In [1]: import numpy as np

In [2]: import numpy.linalg as la

In [3]: np.set_printoptions(precision=3, suppress=True, linewidth=120)

In [4]: W0 = np.loadtxt("x.csv", delimiter=",")

In [5]: W0
Out[5]: 
array([[-2. ,  1.4, -0.6,  0.3,  2.3,  0.1],
       [-2. , -0.4, -0.4,  0.8, -0.2,  0.5],
       [-1.5, -0.8,  0. ,  0.4,  0.5, -0.1],
       [-7. ,  1.3,  1.6, -0.5,  0.6,  0.2],
       [ 2.5,  0.2, -0.1,  0.3,  0.7, -1.2],
       [ 0. ,  0.7,  0.9, -1.5, -0.6, -1.2]])

In [6]: # column 0 dominates

In [7]: r0 = np.array([1, 1, 1, 1, 2, 2])

In [8]: A2 = W0 + np.outer(r0, np.eye(6)[0])

In [9]: A2
Out[9]: 
array([[-1. ,  1.4, -0.6,  0.3,  2.3,  0.1],
       [-1. , -0.4, -0.4,  0.8, -0.2,  0.5],
       [-0.5, -0.8,  0. ,  0.4,  0.5, -0.1],
       [-6. ,  1.3,  1.6, -0.5,  0.6,  0.2],
       [ 4.5,  0.2, -0.1,  0.3,  0.7, -1.2],
       [ 2. ,  0.7,  0.9, -1.5, -0.6, -1.2]])

In [10]: la.matrix_rank(la.inv(A2) - la.inv(W0), tol=1e-8)
Out[10]: np.int64(1)

In [11]: la.matrix_rank(A2 - W0)
Out[11]: np.int64(1)

In [12]: q, vecs = la.qr(W0[:, :5])[0], la.qr(W0[:, 5:])[0]

In [13]: sigma = la.svd(q.T @ vecs, compute_uv=False)

In [14]: (sigma > 0.9).sum()
Out[14]: np.int64(0)

In [15]: round(la.norm(q @ q.T - vecs @ vecs.T, 2), 3)
Out[15]: np.float64(1.0)

In [16]: np.degrees(np.arccos(sigma.clip(0, 1)))
Out[16]: array([29.348])

In [17]: la.norm(W0, axis=1).argmax()
Out[17]: np.int64(3)

In [18]: la.norm(W0, axis=1)
Out[18]: array([3.422, 2.291, 1.819, 7.342, 2.884, 2.313])

In [19]: round(la.norm(W0[0] - W0[5]), 3)
Out[19]: np.float64(4.481)

In [20]: np.round(la.norm(W0, "nuc"), 3)
Out[20]: np.float64(16.276)

In [21]: F = np.load("layer10.npy")

In [22]: F
Out[22]: 
array([[ 19.662,   7.842,  11.842],
       [ 14.521,   5.427,   9.385],
       [ 12.934,   4.676,   8.601],
       [  8.899,   2.756,   6.522],
       [  3.343,   0.149,   3.24 ],
       [  3.179,   0.077,   3.127],
       [  1.594,  -0.529,   1.879],
       [  0.386,  -0.391,   0.466],
       [  0.197,  -0.204,   0.218],
       [ -0.889,   0.679,  -0.643],
       [ -1.422,   0.946,  -0.918],
       [ -3.077,   1.474,  -1.616],
       [ -3.546,   1.575,  -1.794],
       [ -4.084,   1.674,  -1.992],
       [-20.641,   1.661,  -7.306],
       [-26.408,   1.131,  -9.075],
       [-34.705,   0.167, -11.606]])

In [23]: cen = F - F.mean(axis=0)

In [24]: left, sigma, VT = la.svd(cen, full_matrices=False)

In [25]: sigma ** 2 / (sigma ** 2).sum()
Out[25]: array([0.978, 0.018, 0.004])

In [26]: VT[0] * np.sign(VT[0, np.abs(VT[0]).argmax()])
Out[26]: array([0.911, 0.084, 0.403])

In [27]: np.searchsorted(np.cumsum(sigma ** 2) / (sigma ** 2).sum(), 0.9) + 1
Out[27]: np.int64(1)

In [28]: round(float((sigma ** 2).sum() ** 2 / (sigma ** 4).sum()), 3)
Out[28]: 1.044

In [29]: np.abs(VT[0]).argmax()
Out[29]: np.int64(0)
